$ python3 -q
>>> import numpy as np
>>> np.set_printoptions(precision=3, suppress=True, linewidth=160, floatmode="fixed")
>>> F = np.load("case14.npy")
>>> F
array([[ 1, -1, -1,  1, -1,  1,  1, -1],
       [ 1, -1,  1, -1,  1, -1,  1, -1],
       [ 1,  1, -1, -1, -1, -1,  1,  1]])
>>> t = np.radians(90)
>>> r_ = np.eye(8)
>>> r_[3, 3] = r_[4, 4] = np.cos(t)
>>> r_[3, 4], r_[4, 3] = -np.sin(t), np.sin(t)
>>> r_.round(3) + 0
array([[ 1.000,  0.000,  0.000,  0.000,  0.000,  0.000,  0.000,  0.000],
       [ 0.000,  1.000,  0.000,  0.000,  0.000,  0.000,  0.000,  0.000],
       [ 0.000,  0.000,  1.000,  0.000,  0.000,  0.000,  0.000,  0.000],
       [ 0.000,  0.000,  0.000,  0.000, -1.000,  0.000,  0.000,  0.000],
       [ 0.000,  0.000,  0.000,  1.000,  0.000,  0.000,  0.000,  0.000],
       [ 0.000,  0.000,  0.000,  0.000,  0.000,  1.000,  0.000,  0.000],
       [ 0.000,  0.000,  0.000,  0.000,  0.000,  0.000,  1.000,  0.000],
       [ 0.000,  0.000,  0.000,  0.000,  0.000,  0.000,  0.000,  1.000]])
>>> Y = F @ r_.T
>>> np.linalg.svd(F, compute_uv=False), np.linalg.svd(Y, compute_uv=False)
(array([2.828, 2.828, 2.828]), array([2.828, 2.828, 2.828]))
>>> np.allclose(F @ F.T, Y @ Y.T)
True
>>> round(np.linalg.det(r_), 3), np.trace(r_)
(np.float64(1.0), np.float64(6.0))
>>> Y = F[0, 0] * F[1:] - np.outer(F[1:, 0], F[0])
>>> Y
array([[ 0,  0,  2, -2,  2, -2,  0,  0],
       [ 0,  2,  0, -2,  0, -2,  0,  2]])
>>> np.linalg.matrix_rank(Y), np.linalg.matrix_rank(F)
(np.int64(2), np.int64(3))
>>> F[:, 0] / F[0, 0]
array([1.000, 1.000, 1.000])
>>> np.flatnonzero(~Y.round(6).any(axis=1))
array([], dtype=int64)
>>> w1 = np.array([[-9, 6, -1],
...     [-2, 2, 6],
...     [-5, -9, -8],
...     [-1, 5, -3],
...     [-1, -2, -3],
...     [-3, 5, 4],
...     [-4, -6, 1],
...     [-4, -3, 1]])
>>> b = np.array([3, 1, 0])
>>> act = np.maximum(Y @ w1 + b, 0)
>>> act
array([[ 0,  0,  0],
       [ 0,  0, 12]])
>>> (act > 0).mean(axis=0)
array([0.000, 0.000, 0.500])
>>> W2 = np.array([[0, 0, 1], [2, -2, -1], [1, -1, -1]])
>>> (act @ W2).round(6).argmax(axis=1)
array([0, 0])
>>> w1 @ W2
array([[ 11, -11, -14],
       [ 10, -10, -10],
       [-26,  26,  12],
       [  7,  -7,  -3],
       [ -7,   7,   4],
       [ 14, -14, -12],
       [-11,  11,   1],
       [ -5,   5,  -2]])
>>> act @ W2
array([[  0,   0,   0],
       [ 12, -12, -12]])
>>> feats = np.load("out17.npy")
>>> feats
array([[-16,  18, -11, -12],
       [-18,   6,   7,  -8],
       [-16,  18, -11, -12],
       [-26,  -2,   0,  -2],
       [-20,  31, -13, -21]])
>>> left, sigma, VT = np.linalg.svd(feats)
>>> evecs = VT[:(sigma > 1e-8).sum()]
>>> rng = np.random.default_rng(210)
>>> x0 = feats[1] + -3 * feats[4] + rng.integers(2) * np.eye(4)[1]
>>> x0
array([ 42.000, -87.000,  46.000,  55.000])
>>> evecs.T @ evecs
array([[ 0.989,  0.058,  0.019,  0.084],
       [ 0.058,  0.693, -0.099, -0.447],
       [ 0.019, -0.099,  0.968, -0.144],
       [ 0.084, -0.447, -0.144,  0.349]])
>>> np.allclose(evecs.T @ evecs @ x0, x0)
True
>>> round(float(np.linalg.norm(x0 - evecs.T @ evecs @ x0)), 3)
0.0
>>> idx = rng.integers(0, 2, 5)
>>> data = (idx[:, None] == idx) * 2 + np.eye(5)
>>> data
array([[3.000, 2.000, 2.000, 2.000, 0.000],
       [2.000, 3.000, 2.000, 2.000, 0.000],
       [2.000, 2.000, 3.000, 2.000, 0.000],
       [2.000, 2.000, 2.000, 3.000, 0.000],
       [0.000, 0.000, 0.000, 0.000, 3.000]])
>>> ev, evecs = np.linalg.eig(data)
>>> np.sort(np.linalg.eigvals(data @ data))
array([ 1.000,  1.000,  1.000,  9.000, 81.000])
>>> np.round(data @ evecs[:, 0] - ev[0] * evecs[:, 0], 3) + 0
array([0.000, 0.000, 0.000, 0.000, 0.000])
>>> np.sort(np.linalg.eigvals(data.T))
array([1.000, 1.000, 1.000, 3.000, 9.000])
>>> np.round(np.prod(ev), 3)
np.float64(27.0)
>>> ev, evecs = np.linalg.eigh(data)
>>> x0 = np.array([1, 4, 3, 5, -1])
>>> evecs * np.abs(ev) @ evecs.T
array([[3.000, 2.000, 2.000, 2.000, 0.000],
       [2.000, 3.000, 2.000, 2.000, 0.000],
       [2.000, 2.000, 3.000, 2.000, 0.000],
       [2.000, 2.000, 2.000, 3.000, 0.000],
       [0.000, 0.000, 0.000, 0.000, 3.000]])
>>> round(float(x0 @ data @ x0 / (x0 @ x0)), 3), round(float(ev[0]), 3), ev[-1]
(7.538, 1.0, np.float64(9.0))
>>> evecs * np.sqrt(ev) @ evecs.T
array([[1.500, 0.500, 0.500, 0.500, 0.000],
       [0.500, 1.500, 0.500, 0.500, 0.000],
       [0.500, 0.500, 1.500, 0.500, 0.000],
       [0.500, 0.500, 0.500, 1.500, 0.000],
       [0.000, 0.000, 0.000, 0.000, 1.732]])
>>> x0 @ data @ x0
np.float64(392.0)
>>> np.abs(data).sum(axis=1).max(), np.abs(ev).max()
(np.float64(9.0), np.float64(9.0))
>>> Y = np.array([[-2, -5], [4, -6]])
>>> W2 = np.kron(Y, data)
>>> W2.shape
(10, 10)
>>> np.linalg.matrix_rank(W2)
np.int64(10)
>>> cov = F.T @ F
>>> cov
array([[ 3, -1, -1, -1, -1, -1,  3, -1],
       [-1,  3, -1, -1, -1, -1, -1,  3],
       [-1, -1,  3, -1,  3, -1, -1, -1],
       [-1, -1, -1,  3, -1,  3, -1, -1],
       [-1, -1,  3, -1,  3, -1, -1, -1],
       [-1, -1, -1,  3, -1,  3, -1, -1],
       [ 3, -1, -1, -1, -1, -1,  3, -1],
       [-1,  3, -1, -1, -1, -1, -1,  3]])
>>> np.linalg.matrix_rank(cov)
np.int64(3)
>>> np.diag(cov)
array([3, 3, 3, 3, 3, 3, 3, 3])
>>> np.round(np.linalg.eigvalsh(cov)[::-1], 3) + 0
array([8.000, 8.000, 8.000, 0.000, 0.000, 0.000, 0.000, 0.000])
>>> X = np.load("sample9.npy")
>>> X
array([[ 0,  0,  0,  2],
       [ 0,  0,  0,  0],
       [ 0,  1,  0,  0],
       [ 0,  0, -2,  0]])
>>> left, sigma, VT = np.linalg.svd(X)
>>> sigma
array([ 2.000,  2.000,  1.000, -0.000])
>>> np.argmax(sigma[:-1] / (sigma[1:] + 1e-6)) + 1
np.int64(3)
>>> Y = left[:, :3] @ np.diag(sigma[:3]) @ VT[:3]
>>> Y
array([[ 0.000,  0.000,  0.000,  2.000],
       [ 0.000,  0.000,  0.000,  0.000],
       [ 0.000,  1.000,  0.000,  0.000],
       [ 0.000,  0.000, -2.000,  0.000]])
>>> np.linalg.matrix_rank(Y)
np.int64(3)
>>> round(float(np.linalg.norm(X - Y) / np.linalg.norm(X)), 3)
0.0
>>> M = np.load("arr.npy")
>>> M
array([[0, 1, 1, 2],
       [0, 0, 1, 2],
       [0, 0, 0, 0],
       [0, 0, 0, 0]])
>>> [int(np.linalg.matrix_rank(np.linalg.matrix_power(M, p))) for p in range(1, 5)]
[2, 1, 0, 0]
>>> np.prod(np.diag(M)), np.round(np.linalg.det(M), 3)
(np.int64(0), np.float64(0.0))
>>> M @ M
array([[0, 0, 1, 2],
       [0, 0, 0, 0],
       [0, 0, 0, 0],
       [0, 0, 0, 0]])
>>> np.linalg.matrix_power(M - np.diag(np.diag(M)), 4)
array([[0, 0, 0, 0],
       [0, 0, 0, 0],
       [0, 0, 0, 0],
       [0, 0, 0, 0]])
>>> np.sort(np.linalg.eigvals(M))
array([0.000, 0.000, 0.000, 0.000])
>>> left, sigma, VT = np.linalg.svd(M)
>>> evecs = VT[:(sigma > 1e-8).sum()]
>>> x0 = M[0] + 3 * M[2] + rng.integers(2) * np.eye(4)[2]
>>> x0
array([0.000, 1.000, 2.000, 2.000])
>>> np.diag(evecs.T @ evecs)
array([0.000, 1.000, 0.200, 0.800])
>>> np.linalg.matrix_rank(np.vstack([M, x0]))
np.int64(3)
>>> round(np.linalg.norm(x0 - evecs.T @ evecs @ x0), 3)
np.float64(0.894)
>>> np.round(evecs.T @ evecs, 3) + 0
array([[0.000, 0.000, 0.000, 0.000],
       [0.000, 1.000, 0.000, 0.000],
       [0.000, 0.000, 0.200, 0.400],
       [0.000, 0.000, 0.400, 0.800]])
>>> t = np.radians(45)
>>> r_ = np.eye(4)
>>> r_[1, 1] = r_[0, 0] = np.cos(t)
>>> r_[1, 0], r_[0, 1] = -np.sin(t), np.sin(t)
>>> r_
array([[ 0.707,  0.707,  0.000,  0.000],
       [-0.707,  0.707,  0.000,  0.000],
       [ 0.000,  0.000,  1.000,  0.000],
       [ 0.000,  0.000,  0.000,  1.000]])
>>> Y = M @ r_.T
>>> np.allclose(np.linalg.norm(M, axis=1), np.linalg.norm(Y, axis=1))
True
>>> np.allclose(M @ M.T, Y @ Y.T)
True
>>> Y = np.array([[3, 2, 0], [2, 3, 3]])
>>> W2 = np.kron(Y, M)
>>> np.linalg.matrix_rank(W2)
np.int64(4)
>>> W2.shape
(8, 12)
>>> W0 = np.load("layer3.npy")
>>> W0
array([[-1.000, -1.000, -1.000,  6.000],
       [ 3.000,  5.000,  3.000, -4.000],
       [ 2.000, -4.000,  4.000, -7.000],
       [ 0.000,  0.000,  0.000,  1.000]])
>>> data[2] @ data[4]
np.float64(0.0)
>>> np.round(np.linalg.norm(data, 1), 3), np.round(np.linalg.norm(data, np.inf), 3)
(np.float64(9.0), np.float64(9.0))
>>> np.linalg.norm(data, axis=1)
array([4.583, 4.583, 4.583, 4.583, 3.000])
>>> round(float(np.linalg.norm(data[2] - data[4])), 3)
5.477
>>> round(float(np.linalg.norm(data) ** 2 / np.linalg.norm(data, 2) ** 2), 3)
1.148
>>> np.round(np.linalg.norm(W0, 2) / np.linalg.norm(W0), 3)
np.float64(0.856)
>>> f = np.array([0, 0])
>>> np.correlate(feats[0], feats[3], "full")
array([  32,  -36,   54,  404, -446,  310,  312])
>>> left, sigma, VT = np.linalg.svd(W0)
>>> np.argmax(sigma[:-1] / (sigma[1:] + 1e-6)) + 1
np.int64(3)
>>> Y = left[:, :3] @ np.diag(sigma[:3]) @ VT[:3]
>>> np.linalg.matrix_rank(Y)
np.int64(3)
>>> round(np.linalg.norm(W0 - Y, 2), 3), round(float(sigma[3]), 3)
(np.float64(0.022), 0.022)
>>> Y
array([[-0.996, -1.001, -1.003,  6.000],
       [ 3.001,  5.000,  2.999, -4.000],
       [ 2.000, -4.000,  4.000, -7.000],
       [-0.018,  0.003,  0.012,  1.000]])
>>> Y = np.array([[1, 3], [2, 2]])
>>> W2 = np.array([[1, 1, 3], [1, 1, 1], [2, 0, 1]])
>>> A = np.kron(Y, W2)
>>> A
array([[1, 1, 3, 3, 3, 9],
       [1, 1, 1, 3, 3, 3],
       [2, 0, 1, 6, 0, 3],
       [2, 2, 6, 2, 2, 6],
       [2, 2, 2, 2, 2, 2],
       [4, 0, 2, 4, 0, 2]])
>>> q, r_ = np.linalg.qr(A)
>>> q.shape, r_.shape
((6, 6), (6, 6))
>>> q.round(3) + 0
array([[-0.183, -0.258,  0.316,  0.365, -0.516, -0.632],
       [-0.183, -0.258, -0.316,  0.365, -0.516,  0.632],
       [-0.365,  0.258,  0.000,  0.730,  0.516,  0.000],
       [-0.365, -0.516,  0.632, -0.183,  0.258,  0.316],
       [-0.365, -0.516, -0.632, -0.183,  0.258, -0.316],
       [-0.730,  0.516,  0.000, -0.365, -0.258,  0.000]])
>>> np.allclose(r_.T @ r_, A.T @ A)
True
>>> np.round(np.trace(q @ q.T), 3)
np.float64(6.0)
>>> np.round(q.T @ q, 3) + 0
array([[1.000, 0.000, 0.000, 0.000, 0.000, 0.000],
       [0.000, 1.000, 0.000, 0.000, 0.000, 0.000],
       [0.000, 0.000, 1.000, 0.000, 0.000, 0.000],
       [0.000, 0.000, 0.000, 1.000, 0.000, 0.000],
       [0.000, 0.000, 0.000, 0.000, 1.000, 0.000],
       [0.000, 0.000, 0.000, 0.000, 0.000, 1.000]])
